$ python -q
>>> import numpy as np
>>> np.set_printoptions(precision=2, suppress=True, linewidth=160)
>>> J = np.loadtxt("case18.csv", delimiter=",")
>>> J
array([[ 1.  ,  0.  ,  0.  ,  0.  ],
       [ 0.  ,  0.42,  0.91,  0.  ],
       [ 0.  , -0.91,  0.42,  0.  ],
       [ 0.  ,  0.  ,  0.  ,  1.  ]])
>>> # 3 groups of indices that never mix
>>> round(float(np.linalg.det(J)), 2)
1.0
>>> (np.linalg.matrix_power((J != 0) + (J.T != 0) + np.eye(4), 4) > 0).astype(int)
array([[1, 0, 0, 0],
       [0, 1, 1, 0],
       [0, 1, 1, 0],
       [0, 0, 0, 1]])
>>> np.sort(np.linalg.eigvals(J).real)
array([0.42, 0.42, 1.  , 1.  ])
>>> (J != 0).astype(int)
array([[1, 0, 0, 0],
       [0, 1, 1, 0],
       [0, 1, 1, 0],
       [0, 0, 0, 1]])
>>> x0 = np.array([0, -2, 7, 5])
>>> [p for p in range(1, 25) if np.allclose(np.linalg.matrix_power(J, p), np.eye(4))]
[]
>>> print(J.T @ (J @ x0))
[ 0. -2.  7.  5.]
>>> print(np.sort(np.abs(np.degrees(np.angle(np.linalg.eigvals(J))))))
[ 0.  0. 65. 65.]
>>> f = np.array([0, 2, 2, 1])
>>> out = J + np.outer(f, np.eye(4)[1])
>>> np.linalg.matrix_rank(out - J)
np.int64(1)
>>> O = J.astype(float).copy()
>>> for j in range(4):
...     O[:, j] -= O[:, :j] @ (O[:, :j].T @ O[:, j])
...     O[:, j] /= np.linalg.norm(O[:, j])
... 
>>> print(O)
[[ 1.    0.    0.    0.  ]
 [ 0.    0.42  0.91  0.  ]
 [ 0.   -0.91  0.42  0.  ]
 [ 0.    0.    0.    1.  ]]
>>> print((np.linalg.matrix_power((O != 0) + (O.T != 0) + np.eye(4), 4) > 0).astype(int))
[[1 0 0 0]
 [0 1 1 0]
 [0 1 1 0]
 [0 0 0 1]]
>>> np.sort(np.linalg.eigvals(O).real)
array([0.42, 0.42, 1.  , 1.  ])
>>> O @ O
array([[ 1.  ,  0.  ,  0.  ,  0.  ],
       [ 0.  , -0.64,  0.77,  0.  ],
       [ 0.  , -0.77, -0.64,  0.  ],
       [ 0.  ,  0.  ,  0.  ,  1.  ]])
>>> (O != 0).astype(int)
array([[1, 0, 0, 0],
       [0, 1, 1, 0],
       [0, 1, 1, 0],
       [0, 0, 0, 1]])
